% ipython --no-banner

In [1]: import numpy as np

In [2]: np.set_printoptions(precision=2, suppress=True, linewidth=140, floatmode="fixed")

In [3]: mat = np.array([[-1, -1, -1, 3],
   ...:     [3, 0, 1, -2],
   ...:     [2, -2, 1, -2],
   ...:     [-3, -3, -3, -2],
   ...:     [-1, 3, -2, 1],
   ...:     [2, 1, -3, 2],
   ...:     [2, -1, 1, 3]])

In [4]: Q, evecs = np.linalg.qr(mat[:, :1])[0], np.linalg.qr(mat[:, 1:])[0]

In [5]: sv = np.linalg.svd(Q.T @ evecs, compute_uv=False)

In [6]: print(np.round(np.linalg.norm(Q @ Q.T - evecs @ evecs.T, 2), 2))
1.0

In [7]: print(np.degrees(np.arccos(sv.clip(0, 1))))
[60.89]

In [8]: print((sv > 0.9).sum())
0

In [9]: Q, Rm = np.linalg.qr(mat)

In [10]: print(Rm)
[[ 5.66  0.53  2.30  0.35]
 [ 0.00  4.97 -0.65  1.77]
 [ 0.00  0.00  4.51 -1.26]
 [ 0.00  0.00  0.00  5.49]]

In [11]: print(np.trace(Q @ Q.T))
4.0

In [12]: print(np.abs(np.diag(Rm)))
[5.66 4.97 4.51 5.49]

In [13]: print(np.allclose(Rm.T @ Rm, mat.T @ mat))
True

In [14]: print(np.round(Q.T @ Q, 2) + 0)
[[1.00 0.00 0.00 0.00]
 [0.00 1.00 0.00 0.00]
 [0.00 0.00 1.00 0.00]
 [0.00 0.00 0.00 1.00]]

In [15]: print(np.round(Q @ Rm, 2) + 0)
[[-1.00 -1.00 -1.00  3.00]
 [ 3.00  0.00  1.00 -2.00]
 [ 2.00 -2.00  1.00 -2.00]
 [-3.00 -3.00 -3.00 -2.00]
 [-1.00  3.00 -2.00  1.00]
 [ 2.00  1.00 -3.00  2.00]
 [ 2.00 -1.00  1.00  3.00]]

In [16]: blk = np.stack([mat, -1 * mat, mat[::-1]])

In [17]: print(np.linalg.norm(blk, axis=(1, 2)))
[10.86 10.86 10.86]

In [18]: print(np.linalg.matrix_rank(blk))
[4 4 4]

In [19]: print(np.linalg.matrix_rank(blk.reshape(3, -1)))
2

In [20]: X = np.load("a.npy")

In [21]: print(X)
[[ 16.00  17.00  -7.00   7.00]
 [  0.00  -1.00   0.00   0.00]
 [ 14.00  11.00  -5.00   7.00]
 [-28.00 -31.00  14.00 -12.00]]

In [22]: print(np.kron(np.eye(2, dtype=int), X))
[[ 16.00  17.00  -7.00   7.00   0.00   0.00  -0.00   0.00]
 [  0.00  -1.00   0.00   0.00   0.00  -0.00   0.00   0.00]
 [ 14.00  11.00  -5.00   7.00   0.00   0.00  -0.00   0.00]
 [-28.00 -31.00  14.00 -12.00  -0.00  -0.00   0.00  -0.00]
 [  0.00   0.00  -0.00   0.00  16.00  17.00  -7.00   7.00]
 [  0.00  -0.00   0.00   0.00   0.00  -1.00   0.00   0.00]
 [  0.00   0.00  -0.00   0.00  14.00  11.00  -5.00   7.00]
 [ -0.00  -0.00   0.00  -0.00 -28.00 -31.00  14.00 -12.00]]

In [23]: print(np.linalg.eigvals(X))
[-5.00  2.00  2.00 -1.00]

In [24]: print(round(np.linalg.eigvals(X).sum().real, 2))
-2.0

In [25]: print(np.poly(X))
[  1.00   2.00 -15.00   4.00  20.00]

In [26]: print(round(float(np.linalg.det(2 * X)), 2), round(np.linalg.det(X), 2))
320.0 20.0

In [27]: print(np.einsum("ii->", X))
-2.0

In [28]: M = np.load("out17.npy")

In [29]: print(M)
[[  8.00  -4.01   7.02   2.03  -3.99   2.98]
 [ -9.00  -1.00  -1.00   5.99  -1.01 -23.99]
 [-22.98  13.02 -21.98  -8.01  13.00  -3.03]
 [ 17.98   0.01   6.97  16.03 -20.00  -6.99]
 [-15.03   9.00 -15.01  -5.98   9.05   0.02]
 [ 11.02   7.01  -4.02   3.99  -8.99  13.00]
 [ 13.98  -5.99  11.01   2.00  -5.99   9.01]]

In [30]: out = np.c_[mat[:, :2] @ np.array([[2, 3], [3, 0]]), np.array([3, 2, 0, 5, 5, 5, 2])]

In [31]: print(out)
[[ -5  -3   3]
 [  6   9   2]
 [ -2   6   0]
 [-15  -9   5]
 [  7  -3   5]
 [  7   6   5]
 [  1   6   2]]

In [32]: print(np.linalg.matrix_rank(out))
3

In [33]: print(np.linalg.matrix_rank(np.c_[mat, out]))
5

In [34]: print(np.round(np.linalg.lstsq(mat, out[:, 0])[0], 2) + 0)
[2.00 3.00 0.00 0.00]

In [35]: print(np.linalg.norm(np.linalg.qr(mat)[0].T @ out, axis=0) ** 2 / ((out ** 2).sum(axis=0) + 1e-12))
[1.00 1.00 0.78]

In [36]: print(np.linalg.cond(M) > 100)
True

In [37]: left, sv, Vt = np.linalg.svd(M)

In [38]: print(sv)
[58.73 31.76 21.74  0.07  0.03  0.02]

In [39]: out = left[:, :3] @ np.diag(sv[:3]) @ Vt[:3]

In [40]: print(round(np.linalg.norm(M - out, 2), 2), round(sv[3], 2))
0.07 0.07

In [41]: print(np.linalg.matrix_rank(M, rtol=0.05))
3

In [42]: print(np.linalg.matrix_rank(out))
3

In [43]: print(np.round(np.abs(M - out).max(), 2))
0.04

In [44]: blk = np.stack([M, 2 * M, M[::-1]])

In [45]: print((blk @ M.T).shape)
(3, 7, 7)

In [46]: print(np.linalg.matrix_rank(blk.reshape(3, -1)))
2

In [47]: print(np.linalg.norm(blk, axis=(1, 2)))
[ 70.22 140.43  70.22]

In [48]: print(blk.shape)
(3, 7, 6)

In [49]: K = np.load("m.npy")

In [50]: print(K)
[[ 3  3 -2 -2 -3]
 [ 3  1 -3 -3 -1]
 [-1  2  0 -1 -2]
 [-1  1  1  3 -1]]

In [51]: x = np.array([-6, 2, -8, -5, 8])

In [52]: a = np.maximum(K @ x, 0)

In [53]: print(np.maximum(K @ x, 0) - np.maximum(-K @ x, 0))
[-10  15  -1 -23]

In [54]: print(np.flatnonzero(a > 1e-9))
[1]

In [55]: print(np.tanh(K @ x))
[-1.00  1.00 -0.76 -1.00]

In [56]: print(np.maximum(K @ (3 * x), 0))
[ 0 45  0  0]

In [57]: u = np.array([3, 1])

In [58]: print(np.array([np.convolve(row, u, "same") for row in K]))
[[  9  12  -3  -8 -11]
 [  9   6  -8 -12  -6]
 [ -3   5   2  -3  -7]
 [ -3   2   4  10   0]]

In [59]: x = np.array([-9, -4, -8, 8, 3])

In [60]: print(np.sign((K @ x).round(6)))
[-1 -1 -1  1]

In [61]: print((K @ x).argmax())
3

In [62]: print(K @ np.eye(5)[4])
[-3.00 -1.00 -2.00 -1.00]

In [63]: print(K @ np.ones(5))
[-1.00 -3.00 -2.00  3.00]

In [64]: J = np.load("test5.npy")

In [65]: print(J)
[[ 1.86 -0.60 -1.10]
 [ 1.32 -0.50  0.00]
 [ 2.59 -0.90  0.10]
 [ 1.62 -0.60  1.20]
 [-4.93  1.50  0.70]
 [-2.63  0.90 -0.20]
 [ 3.43 -1.10 -1.10]
 [ 3.27 -0.90 -1.20]
 [-5.48  1.70 -1.70]
 [-2.19  0.70 -0.50]
 [-1.49  0.40 -0.10]
 [-2.57  1.00  0.10]
 [ 2.63 -1.00 -2.10]
 [ 4.66 -1.50  1.00]
 [ 2.70 -0.80  0.80]
 [ 0.00 -0.10  0.40]
 [ 0.51 -0.10  0.20]
 [-1.20  0.50  0.40]
 [ 1.46 -0.60  1.10]
 [ 0.84 -0.30 -1.10]
 [-0.29  0.20 -0.50]
 [-3.24  1.10 -0.40]
 [ 0.50 -0.10  0.20]
 [ 2.35 -0.90  0.70]
 [ 2.83 -1.10  0.00]
 [-3.41  1.30  0.50]
 [-2.34  0.80 -1.10]
 [ 0.37 -0.20 -0.30]
 [ 1.85 -0.70  1.30]
 [-0.76  0.30  0.80]
 [-0.96  0.40  0.40]
 [ 0.03  0.00 -2.20]
 [-3.21  1.10  1.10]]

In [66]: cov = np.cov(J, rowvar=False)

In [67]: print(np.linalg.eigvalsh(cov)[::-1])
[7.27 0.89 0.01]

In [68]: print(np.argsort(-J.std(axis=0).round(6), kind="stable"))
[0 2 1]

In [69]: print(np.polyfit(J[:, 0], J[:, 2], 1))
[ 0.02 -0.08]
